% ipython --no-banner

In [1]: import numpy as np

In [2]: np.set_printoptions(precision=1, suppress=True, linewidth=100)

In [3]: def tidy(a):
   ...:     return np.round(a, 1) + 0
   ...: 

In [4]: F = np.loadtxt("case16.csv", delimiter=",")

In [5]: F
Out[5]: 
array([[ 1.7, -2. , -1.1],
       [ 2. , -2.1, -0.6],
       [ 2. , -2.6, -1. ],
       [ 1.9, -2.4, -1.3],
       [ 1.9, -1.7, -1. ],
       [ 1.6, -2. , -1.1],
       [ 1.5, -1.9, -0.7],
       [ 1.7, -2.2,  0. ],
       [ 2. , -2. , -1.4],
       [ 2.1, -2.1, -0.8],
       [ 2. , -1.8, -0.7],
       [ 2. , -2.2, -1.3],
       [ 1.6, -2.1, -0.6],
       [ 1.7, -2.1, -1.1],
       [ 2.3,  1.9,  0.2],
       [ 2.2,  2. ,  0. ],
       [ 2.2,  2.1, -0.6],
       [ 1.8,  1.8, -0.4],
       [ 1.7,  1.5, -0.1],
       [ 2.6,  1.9,  0.2],
       [ 2.3,  1.4,  0. ],
       [ 2.1,  2.1,  0.2],
       [ 1.7,  1.9,  0.3],
       [ 2.1,  2. ,  0. ],
       [ 2.2,  2.1,  0.4],
       [ 2.7,  2. , -0.2],
       [ 1.5,  2.4, -0.4],
       [ 2.2,  2.4,  0.3]])

In [6]: P = F @ np.linalg.solve(F.T @ F, F.T)

In [7]: np.linalg.matrix_rank(np.eye(28) - P)
Out[7]: np.int64(25)

In [8]: tidy(np.linalg.eigvalsh(P))
Out[8]: 
array([0., 0., 0., 0., 0., 0., 0., 0., 0., 0., 0., 0., 0., 0., 0., 0., 0., 0., 0., 0., 0., 0., 0.,
       0., 0., 1., 1., 1.])

In [9]: np.allclose(P @ P, P)
Out[9]: True

In [10]: T = np.stack([F, 3 * F, F[::-1]])

In [11]: np.linalg.matrix_rank(T)
Out[11]: array([3, 3, 3])

In [12]: tidy(np.einsum("bij,cij->bc", T, T))
Out[12]: 
array([[ 242.9,  728.6,   -6.6],
       [ 728.6, 2185.7,  -19.8],
       [  -6.6,  -19.8,  242.9]])

In [13]: tidy(np.linalg.norm(T, axis=(1, 2)))
Out[13]: array([15.6, 46.8, 15.6])

In [14]: (T @ F.T).shape
Out[14]: (3, 28, 28)

In [15]: Ac = F - F.mean(axis=0)

In [16]: evecs = np.linalg.svd(Ac)[2][:2]

In [17]: M2 = Ac - Ac @ evecs.T @ evecs

In [18]: tidy(np.cov(Ac @ evecs.T, rowvar=False))
Out[18]: 
array([[4.5, 0. ],
       [0. , 0.1]])

In [19]: np.linalg.norm(M2, axis=1).round(6).argmax()
Out[19]: np.int64(25)

In [20]: tidy(np.linalg.norm(M2) / np.linalg.norm(Ac))
Out[20]: np.float64(0.1)

In [21]: arr = np.loadtxt("m.csv", delimiter=",")

In [22]: arr
Out[22]: 
array([[ 1.,  3.,  0., -1.,  0.],
       [ 3.,  5.,  2.,  1.,  2.],
       [ 2.,  4.,  1.,  0.,  1.],
       [ 1.,  3.,  0., -1.,  0.],
       [ 3.,  5.,  2.,  1.,  2.],
       [ 2.,  4.,  1.,  0.,  1.],
       [ 2.,  4.,  1.,  0.,  1.],
       [ 0.,  2., -1., -2., -1.]])

In [23]: left, s, vt = np.linalg.svd(arr)

In [24]: evecs = vt[:(s > 1e-8).sum()]

In [25]: rng = np.random.default_rng(1498)

In [26]: vec = arr[6] + -2 * arr[2] + rng.integers(2) * np.eye(5)[4]

In [27]: vec
Out[27]: array([-2., -4., -1.,  0., -1.])

In [28]: np.allclose(evecs.T @ evecs @ vec, vec)
Out[28]: True

In [29]: tidy(np.linalg.norm(vec - evecs.T @ evecs @ vec))
Out[29]: np.float64(0.0)

In [30]: tidy(np.diag(evecs.T @ evecs))
Out[30]: array([0.2, 0.8, 0.2, 0.5, 0.2])

In [31]: tidy(np.linalg.norm(arr, 2) / np.linalg.norm(arr))
Out[31]: np.float64(1.0)

In [32]: rk = np.linalg.matrix_rank(arr)

In [33]: rk
Out[33]: np.int64(2)

In [34]: ns = np.linalg.svd(arr)[2][rk:].T

In [35]: tidy(arr @ ns)
Out[35]: 
array([[0., 0., 0.],
       [0., 0., 0.],
       [0., 0., 0.],
       [0., 0., 0.],
       [0., 0., 0.],
       [0., 0., 0.],
       [0., 0., 0.],
       [0., 0., 0.]])

In [36]: [int(np.linalg.matrix_rank(arr[:, :j + 1])) for j in range(5)]
Out[36]: [1, 2, 2, 2, 2]

In [37]: np.linalg.matrix_rank(arr.T @ arr), np.linalg.matrix_rank(arr @ arr.T)
Out[37]: (np.int64(2), np.int64(2))

In [38]: np.allclose(arr @ ns, 0)
Out[38]: True
